>>> import numpy as np
>>> import numpy.linalg as la
>>> np.set_printoptions(precision=1, suppress=True, linewidth=100)
>>> def tidy(a):
...     return np.round(a, 1) + 0
... 
>>> K = np.array([[1, 0, 0], [8, 1, 0], [-9, 0, 1]])
>>> [round(float(x), 1) for x in la.svd(K, compute_uv=False)[:3]]
[12.1, 1.0, 0.1]
>>> np.argsort(-la.norm(K, axis=0).round(6), kind="stable")[:3]
array([0, 1, 2])
>>> arr = np.load("m.npy")
>>> arr
array([[2, 1, 0, 5],
       [0, 5, 0, 0],
       [2, 1, 0, 5],
       [3, 4, 3, 5]])
>>> # looks like rank 3
>>> left, sigma, Vt = la.svd(arr, full_matrices=False)
>>> print(tidy(sigma / sigma[0]))
[1.  0.5 0.2 0. ]
>>> print(np.abs(left[:, 0]).round(6).argmax())
3
>>> tidy(left.T @ arr @ Vt.T)
array([[10.6,  0. ,  0. ,  0. ],
       [ 0. ,  5.1,  0. ,  0. ],
       [ 0. ,  0. ,  2.2,  0. ],
       [ 0. ,  0. ,  0. ,  0. ]])
>>> print(tidy(Vt @ Vt.T))
[[1. 0. 0. 0.]
 [0. 1. 0. 0.]
 [0. 0. 1. 0.]
 [0. 0. 0. 1.]]
>>> tidy(sigma)
array([10.6,  5.1,  2.2,  0. ])
>>> left.shape, sigma.shape, Vt.shape
((4, 4), (4,), (4, 4))
>>> print((sigma > 1e-8).sum())
3
>>> tidy(np.cumsum(sigma ** 2) / np.sum(sigma ** 2))
array([0.8, 1. , 1. , 1. ])
>>> arr.reshape(-1, 2)
array([[2, 1],
       [0, 5],
       [0, 5],
       [0, 0],
       [2, 1],
       [0, 5],
       [3, 4],
       [3, 5]])
>>> blk = arr.reshape(4, 2, -1)
>>> blk[:, 0]
array([[2, 1],
       [0, 5],
       [2, 1],
       [3, 4]])
>>> blk.shape
(4, 2, 2)
>>> np.swapaxes(blk, 1, 2)[2]
array([[2, 0],
       [1, 5]])
>>> blk.transpose(1, 0, 2)
array([[[2, 1],
        [0, 5],
        [2, 1],
        [3, 4]],

       [[0, 5],
        [0, 0],
        [0, 5],
        [3, 5]]])
>>> proj = np.triu(np.array([[1, -2, 2, -3], [1, -2, 1, 2], [1, -3, 3, 3], [-3, 0, -3, -1]]), 1) + np.eye(4)
>>> out = proj @ arr @ la.inv(proj)
>>> tidy(la.det(out))
np.float64(0.0)
>>> np.trace(out), np.trace(arr)
(np.float64(12.0), np.int64(12))
>>> proj @ arr - arr @ proj
array([[ -5., -16., -14.,  -1.],
       [  8.,   9.,   1.,   5.],
       [  9.,  16.,   4.,  19.],
       [  0.,   6., -10.,  -8.]])
>>> la.matrix_rank(out)
np.int64(3)
>>> F = np.load("a.npy")
>>> print(F)
[[ 0  0  3]
 [ 0  1  0]
 [-2  0  2]]
>>> # 2 groups of indices that never mix
>>> rank = la.matrix_rank(arr)
>>> rank
np.int64(3)
>>> ns = la.svd(arr)[2][rank:].T
>>> print(ns.shape)
(4, 1)
>>> la.matrix_rank(arr.T @ arr), la.matrix_rank(arr @ arr.T)
(np.int64(3), np.int64(3))
>>> np.allclose(arr @ ns, 0)
True
>>> [int(la.matrix_rank(np.delete(arr, i, axis=0))) for i in range(4)]
[3, 2, 3, 2]
>>> u = np.array([4, -4, -8])
>>> out = F + np.outer(u, np.eye(3)[0])
>>> out
array([[  4.,   0.,   3.],
       [ -4.,   1.,   0.],
       [-10.,   0.,   2.]])
>>> la.matrix_rank(la.inv(out) - la.inv(F), tol=1e-8)
np.int64(1)
>>> feats = np.loadtxt("sample12.csv", delimiter=",")
>>> tidy(feats)
array([[-0.2,  4.5,  0.3,  3.4, -0.7],
       [ 0.3,  0.6,  0. , -0.3,  0. ],
       [-0.5, -1.4, -0.1,  0.1,  0. ],
       [-0.9, -3.8, -0.3, -0.5,  0.2],
       [-0.8, -3.9, -0.3, -0.7,  0.2]])
>>> rng = np.random.default_rng(34)
>>> out = feats + rng.integers(-2, 3, (5, 2)) @ rng.integers(-2, 3, (2, 5))
>>> tidy(out)
array([[-2.2,  2.5,  4.3, -2.6, -2.7],
       [ 6.3, -1.4,  4. , -2.3,  6. ],
       [-0.5, -3.4,  3.9, -4.9,  0. ],
       [ 3.1, -5.8,  3.7, -3.5,  4.2],
       [ 1.2, -5.9,  3.7, -4.7,  2.2]])
>>> np.abs(out - feats).sum(axis=1)
array([16., 20., 11., 17., 14.])
>>> tidy(out - feats)
array([[-2., -2.,  4., -6., -2.],
       [ 6., -2.,  4., -2.,  6.],
       [ 0., -2.,  4., -5.,  0.],
       [ 4., -2.,  4., -3.,  4.],
       [ 2., -2.,  4., -4.,  2.]])
>>> tidy(la.svd(out - feats, compute_uv=False))
array([15. ,  9.2,  0. ,  0. ,  0. ])
>>> x0 = np.array([-2, 0, 1, -2, 0])
>>> tidy((out * x0).sum(axis=1))
array([13.9, -3.9, 14.6,  4.5, 10.8])
>>> tidy(out @ x0)
array([13.9, -3.9, 14.6,  4.5, 10.8])
>>> la.norm(out @ x0) <= la.norm(out, 2) * la.norm(x0) + 1e-9
np.True_
>>> tidy(out @ np.eye(5)[0])
array([-2.2,  6.3, -0.5,  3.1,  1.2])
>>> print(tidy(out * x0))
[[  4.5   0.    4.3   5.2   0. ]
 [-12.6   0.    4.    4.7   0. ]
 [  1.    0.    3.9   9.7   0. ]
 [ -6.3   0.    3.7   7.    0. ]
 [ -2.3   0.    3.7   9.4   0. ]]
>>> left, sigma, Vt = la.svd(feats)
>>> V = Vt[:(sigma > 1e-8).sum()]
>>> x0 = feats[4] + 3 * feats[2] + rng.integers(2) * np.eye(5)[4]
>>> tidy(x0)
array([-2.3, -8.2, -0.6, -0.3,  0.3])
>>> tidy(la.norm(x0 - V.T @ V @ x0))
np.float64(0.0)
>>> tidy(V.T @ V)
array([[ 0.2,  0.2,  0. , -0.3,  0. ],
       [ 0.2,  0.9,  0.1,  0.1,  0. ],
       [ 0. ,  0.1,  0. ,  0. ,  0. ],
       [-0.3,  0.1,  0. ,  0.8, -0.1],
       [ 0. ,  0. ,  0. , -0.1,  0. ]])
>>> M = np.array([[0.8, -1.7, 0.5],
...     [-0.5, 1.0, 0.1],
...     [0.0, -1.6, 0.7],
...     [-0.9, 1.5, -0.5],
...     [-1.0, 1.7, -0.8],
...     [1.1, -0.7, -0.1],
...     [0.1, -0.7, 0.7],
...     [0.2, -1.5, 0.4],
...     [1.1, -1.7, 1.4],
...     [0.0, 0.9, -0.3],
...     [-0.5, 0.8, 0.2],
...     [-0.3, 0.7, -0.3],
...     [1.0, -2.3, 1.1]])
>>> x0 = np.array([8, -6, -1])
>>> a = np.maximum(M @ x0, 0)
>>> print(tidy(np.maximum(M @ x0, 0) - np.maximum(-M @ x0, 0)))
[ 16.1 -10.1   8.9 -15.7 -17.4  13.1   4.3  10.2  17.6  -5.1  -9.   -6.3  20.7]
>>> tidy(np.maximum(M @ (3 * x0), 0))
array([48.3,  0. , 26.7,  0. ,  0. , 39.3, 12.9, 30.6, 52.8,  0. ,  0. ,  0. , 62.1])
>>> tidy(np.tanh(M @ x0))
array([ 1., -1.,  1., -1., -1.,  1.,  1.,  1.,  1., -1., -1., -1.,  1.])
>>> print(tidy(a))
[16.1  0.   8.9  0.   0.  13.1  4.3 10.2 17.6  0.   0.   0.  20.7]
>>> left, sigma, Vt = la.svd(arr)
>>> np.argmax(sigma[:-1] / (sigma[1:] + 1e-6)) + 1
np.int64(3)
>>> tidy(sigma)
array([10.6,  5.1,  2.2,  0. ])
>>> out = left[:, :3] @ np.diag(sigma[:3]) @ Vt[:3]
>>> la.matrix_rank(out)
np.int64(3)
>>> print(tidy(la.norm(arr - out, 2)), tidy(sigma[3]))
0.0 0.0
>>> print(la.matrix_rank(arr, rtol=0.05))
3
>>> tidy(np.abs(arr - out).max())
np.float64(0.0)
>>> out = np.array([[-6, -8], [1, -9]])
>>> C = np.array([[-2]])
>>> J = np.block([[out, np.zeros((2, 1))], [np.zeros((1, 2)), C]])
>>> print(J)
[[-6. -8.  0.]
 [ 1. -9.  0.]
 [ 0.  0. -2.]]
>>> # 2 groups of indices that never mix
>>> out = J[0, 0] * J[1:] - np.outer(J[1:, 0], J[0])
>>> out
array([[ 0., 62., -0.],
       [ 0.,  0., 12.]])
>>> la.matrix_rank(out), la.matrix_rank(J)
(np.int64(2), np.int64(3))
>>> proj = np.triu(np.array([[0, 1, 2], [0, 1, 1], [1, 2, 0]]), 1) + np.eye(3)
>>> out = proj @ J @ la.inv(proj)
>>> la.matrix_rank(out)
np.int64(3)
>>> np.poly(out)
array([  1.,  17.,  92., 124.])
>>> np.trace(out), np.trace(J)
(np.float64(-17.0), np.float64(-17.0))
>>> O, R = la.qr(J)
>>> O.shape, R.shape
((3, 3), (3, 3))
>>> tidy(np.abs(np.diag(R)))
array([ 6.1, 10.2,  2. ])
>>> print(tidy(O @ R))
[[-6. -8.  0.]
 [ 1. -9.  0.]
 [ 0.  0. -2.]]
>>> tidy(np.trace(O @ O.T))
np.float64(3.0)
>>> out = np.array([[1, -1], [-3, 3], [2, 1]])
>>> out.T @ J.T
array([[ 18.,  28.,  -4.],
       [-18., -28.,  -2.]])
>>> la.matrix_rank(np.vstack([J, out.T]))
np.int64(3)
>>> np.einsum("ik,kj->ji", J, out)
array([[ 18.,  28.,  -4.],
       [-18., -28.,  -2.]])
>>> la.matrix_rank(J @ out)
np.int64(2)
>>> m1 = np.arange(20).reshape(4, 5) + -1
>>> m1
array([[-1,  0,  1,  2,  3],
       [ 4,  5,  6,  7,  8],
       [ 9, 10, 11, 12, 13],
       [14, 15, 16, 17, 18]])
>>> # looks like rank 2
>>> left, sigma, Vt = la.svd(m1)
>>> V = Vt[:(sigma > 1e-8).sum()]
>>> x0 = m1[1] + 5 * m1[3] + rng.integers(2) * np.eye(5)[4]
>>> x0
array([74., 80., 86., 92., 99.])
>>> tidy(np.diag(V.T @ V))
array([0.6, 0.3, 0.2, 0.3, 0.6])
>>> np.allclose(V.T @ V @ x0, x0)
False
>>> tidy(V.T @ V)
array([[ 0.6,  0.4,  0.2,  0. , -0.2],
       [ 0.4,  0.3,  0.2,  0.1,  0. ],
       [ 0.2,  0.2,  0.2,  0.2,  0.2],
       [ 0. ,  0.1,  0.2,  0.3,  0.4],
       [-0.2,  0. ,  0.2,  0.4,  0.6]])
>>> out = np.array([[4, 2, 3], [0, 2, 5]])
>>> C = np.kron(out, m1)
>>> tidy(la.norm(C, 2)), tidy(la.norm(out, 2) * la.norm(m1, 2))
(np.float64(317.3), np.float64(317.3))
>>> C
array([[-4,  0,  4,  8, 12, -2,  0,  2,  4,  6, -3,  0,  3,  6,  9],
       [16, 20, 24, 28, 32,  8, 10, 12, 14, 16, 12, 15, 18, 21, 24],
       [36, 40, 44, 48, 52, 18, 20, 22, 24, 26, 27, 30, 33, 36, 39],
       [56, 60, 64, 68, 72, 28, 30, 32, 34, 36, 42, 45, 48, 51, 54],
       [ 0,  0,  0,  0,  0, -2,  0,  2,  4,  6, -5,  0,  5, 10, 15],
       [ 0,  0,  0,  0,  0,  8, 10, 12, 14, 16, 20, 25, 30, 35, 40],
       [ 0,  0,  0,  0,  0, 18, 20, 22, 24, 26, 45, 50, 55, 60, 65],
       [ 0,  0,  0,  0,  0, 28, 30, 32, 34, 36, 70, 75, 80, 85, 90]])
>>> left, sigma, Vt = la.svd(m1)
>>> tidy(sigma)
array([45.8,  3.5,  0. ,  0. ])
>>> np.argmax(sigma[:-1] / (sigma[1:] + 1e-6)) + 1
np.int64(2)
>>> out = left[:, :2] @ np.diag(sigma[:2]) @ Vt[:2]
>>> tidy(la.norm(m1 - out) / la.norm(m1))
np.float64(0.0)
>>> tidy(la.norm(m1 - out, 2)), tidy(sigma[2])
(np.float64(0.0), np.float64(0.0))
>>> print(tidy(out))
[[-1.  0.  1.  2.  3.]
 [ 4.  5.  6.  7.  8.]
 [ 9. 10. 11. 12. 13.]
 [14. 15. 16. 17. 18.]]
>>> la.matrix_rank(m1, rtol=0.05)
np.int64(2)
>>> tidy(np.abs(m1 - out).max())
np.float64(0.0)
